% python3 -q
>>> import numpy as np
>>> import numpy.linalg as la
>>> np.set_printoptions(precision=2, suppress=True, linewidth=200)
>>> M = np.load("w.npy")
>>> print(M)
[[  0   9   9   0   1   1]
 [ -9   0 -27  -1   0  -3]
 [ 27  18   9   3   2   1]
 [  0   7   7   0   2   2]
 [ -7   0 -21  -2   0  -6]
 [ 21  14   7   6   4   2]]
>>> q, vecs = la.qr(M[:, :1])[0], la.qr(M[:, 1:])[0]
>>> sv = la.svd(q.T @ vecs, compute_uv=False)
>>> print(np.degrees(np.arccos(sv.clip(0, 1))))
[11.61]
>>> print(np.round(la.norm(q @ q.T - vecs @ vecs.T, 2), 2))
1.0
>>> print(sv)
[0.98]
>>> print(round(float(la.det(M)), 2))
133100.0
>>> assert M == M.T
Traceback (most recent call last):
  File "<python-input-11>", line 1, in <module>
    assert M == M.T
           ^^^^^^^^
ValueError: The truth value of an array with more than one element is ambiguous. Use a.any() or a.all()
>>> print(round(float(np.abs(la.eigvals(M)).max()), 2))
26.66
>>> print(np.sort(np.abs(la.eigvals(M))))
[ 1.53  3.    3.   13.6  26.66 26.66]
>>> Y = np.array([[3, 4], [1, 7], [0, 2], [2, 1], [3, 0], [9, 7]])
>>> print(np.einsum("ij->j", M))
[ 32  48 -16   6   9  -3]
>>> print(np.einsum("ik,kj->ij", M, Y))
[[  21   88]
 [ -56 -112]
 [ 120  262]
 [  31   77]
 [ -79 -114]
 [ 119  216]]
>>> print(M @ Y)
[[  21   88]
 [ -56 -112]
 [ 120  262]
 [  31   77]
 [ -79 -114]
 [ 119  216]]
>>> print(la.matrix_rank(np.vstack([M, Y.T])))
6
>>> mat = np.load("dump.npy")
>>> print(mat)
[[-0.43 -0.24 -0.25 -0.26 -0.79]
 [ 0.71 -0.36  0.01  0.43 -0.41]
 [ 0.21 -0.46 -0.69 -0.38  0.36]
 [ 0.43  0.74 -0.32 -0.32 -0.26]
 [ 0.28 -0.22  0.6  -0.71 -0.04]]
>>> print(la.pinv(mat))
[[-0.43  0.71  0.21  0.43  0.28]
 [-0.24 -0.36 -0.46  0.74 -0.22]
 [-0.25  0.01 -0.69 -0.32  0.6 ]
 [-0.26  0.43 -0.38 -0.32 -0.71]
 [-0.79 -0.41  0.36 -0.26 -0.04]]
>>> print(la.svd(mat, compute_uv=False))
[1. 1. 1. 1. 1.]
>>> print(np.round(mat[:, 3] @ mat[:, 2], 2))
-0.0
>>> print(np.round(mat @ mat.T, 2) + 0)
[[1. 0. 0. 0. 0.]
 [0. 1. 0. 0. 0.]
 [0. 0. 1. 0. 0.]
 [0. 0. 0. 1. 0.]
 [0. 0. 0. 0. 1.]]
>>> rng = np.random.default_rng(4376)
>>> labels = rng.permutation(5)
>>> print(labels)
[3 1 2 0 4]
>>> Y = mat[labels][:, labels]
>>> print(np.round(np.trace(Y), 2))
-1.84
>>> q, R = la.qr(mat)
>>> print(np.allclose(R.T @ R, mat.T @ mat))
True
>>> print(np.round(q.T @ q, 2) + 0)
[[1. 0. 0. 0. 0.]
 [0. 1. 0. 0. 0.]
 [0. 0. 1. 0. 0.]
 [0. 0. 0. 1. 0.]
 [0. 0. 0. 0. 1.]]
>>> print(R.round(2) + 0)
[[1. 0. 0. 0. 0.]
 [0. 1. 0. 0. 0.]
 [0. 0. 1. 0. 0.]
 [0. 0. 0. 1. 0.]
 [0. 0. 0. 0. 1.]]
>>> print(np.abs(np.diag(R)))
[1. 1. 1. 1. 1.]
>>> vec = np.array([1, 1, 0, 0, 1])
>>> print(5 - la.matrix_rank(mat - np.eye(5), tol=1e-8))
1
>>> feats = np.diag(3 * np.array([2, 2, 4])) + np.array([[0, 0, 1], [1, 0, 0], [2, 2, 2]])
>>> print(feats)
[[ 6  0  1]
 [ 1  6  0]
 [ 2  2 14]]
>>> Uu, sv, vt = la.svd(feats, full_matrices=False)
>>> print(np.round(Uu.T @ Uu, 2) + 0)
[[1. 0. 0.]
 [0. 1. 0.]
 [0. 0. 1.]]
>>> print(np.abs(vt[0]))
[0.2  0.17 0.96]
>>> print(np.round(vt @ vt.T, 2) + 0)
[[1. 0. 0.]
 [0. 1. 0.]
 [0. 0. 1.]]
>>> print(sv / sv[0])
[1.   0.43 0.38]
>>> print(sv)
[14.46  6.2   5.51]
>>> arr = np.load("x.npy")
>>> print(arr)
[[-0.7  1.3 -1.5  0.9]
 [ 1.  -0.2 -0.9  0.1]
 [-0.7 -0.5  2.6  0.5]]
>>> w1 = np.array([[0, 1], [2, 2], [3, 0], [0, 1]])
>>> coef = np.array([9, 3])
>>> act = np.maximum(arr @ w1 + coef, 0)
>>> print((act > 0).astype(int))
[[1 1]
 [1 1]
 [1 1]]
>>> print((act > 0).mean(axis=0))
[1. 1.]
>>> basis = np.array([[-1, 2, 2], [-3, 1, 2]])
>>> print(act @ basis)
[[-24.5  20.   25.8]
 [-17.   15.5  19.2]
 [-21.2  33.4  35.2]]
>>> Y = np.array([[-1, -1, -2], [-2, 0, 0], [0, 0, 0], [2, 0, 1], [-1, 1, -1]])
>>> print(np.einsum("ij->j", mat))
[ 1.21 -0.54 -0.64 -1.23 -1.15]
>>> Y @ mat
Traceback (most recent call last):
  File "<python-input-56>", line 1, in <module>
    Y @ mat
    ~~^~~~~
ValueError: matmul: Input operand 1 has a mismatch in its core dimension 0, with gufunc signature (n?,k),(k,m?)->(n?,m?) (size 5 is different from 3)
>>> print(np.einsum("ij,ij->i", mat, mat))
[1. 1. 1. 1. 1.]
>>> print(np.einsum("ik,kj->ji", mat, Y))
[[ 1.19  1.3  -0.42 -2.29 -1.21]
 [-0.37 -1.13  0.15 -0.68 -0.33]
 [ 1.39 -0.58 -1.17 -0.92 -1.23]]
>>> print(la.matrix_rank(mat @ Y))
3
>>> print(Y.T @ mat.T)
[[ 1.19  1.3  -0.42 -2.29 -1.21]
 [-0.37 -1.13  0.15 -0.68 -0.33]
 [ 1.39 -0.58 -1.17 -0.92 -1.23]]
>>> u = np.array([2, -4, -3, 2])
>>> data = u[np.abs(np.subtract.outer(np.arange(4), np.arange(4)))]
>>> print(data)
[[ 2 -4 -3  2]
 [-4  2 -4 -3]
 [-3 -4  2 -4]
 [ 2 -3 -4  2]]
>>> print(np.round(la.norm(data, 2) / la.norm(data), 2))
0.69
>>> print(round(np.log10(la.cond(data))))
2
>>> print(np.argsort(-la.norm(data, axis=0).round(6), kind="stable")[:3])
[1 2 0]
>>> hat = np.triu(np.array([[4, 4, 2, 2], [2, 1, 4, 1], [4, 3, 1, 2], [3, 4, 1, 1]]), 1) + np.eye(4)
>>> Y = hat @ data @ la.inv(hat)
>>> print(round(float(la.det(Y)), 2))
57.0
>>> F = np.load("arr.npy")
>>> print(F)
[[ 2.06  1.09 -3.03]
 [ 1.97  1.05 -3.05]
 [ 1.99  1.03 -2.96]
 [ 1.97  1.04 -2.89]
 [ 2.04  1.01 -3.01]
 [-0.04  3.05  3.  ]
 [-0.02  3.06  3.03]
 [-0.05  2.92  2.98]
 [ 0.03  3.01  3.04]
 [ 0.06  3.    3.04]
 [-2.91  1.97 -2.04]
 [-3.    2.04 -2.  ]
 [-3.04  2.03 -1.96]
 [-2.94  1.94 -2.09]
 [-2.95  2.06 -2.1 ]]
>>> Xc = (F - F.mean(axis=0)) / F.std(axis=0)
>>> print(Xc.std(axis=0))
[1. 1. 1.]
>>> coef = la.lstsq(np.delete(Xc, 0, axis=1), Xc[:, 0])[0]
>>> print(coef)
[-2.74  2.52]
>>> print(np.abs(coef).argmax())
0
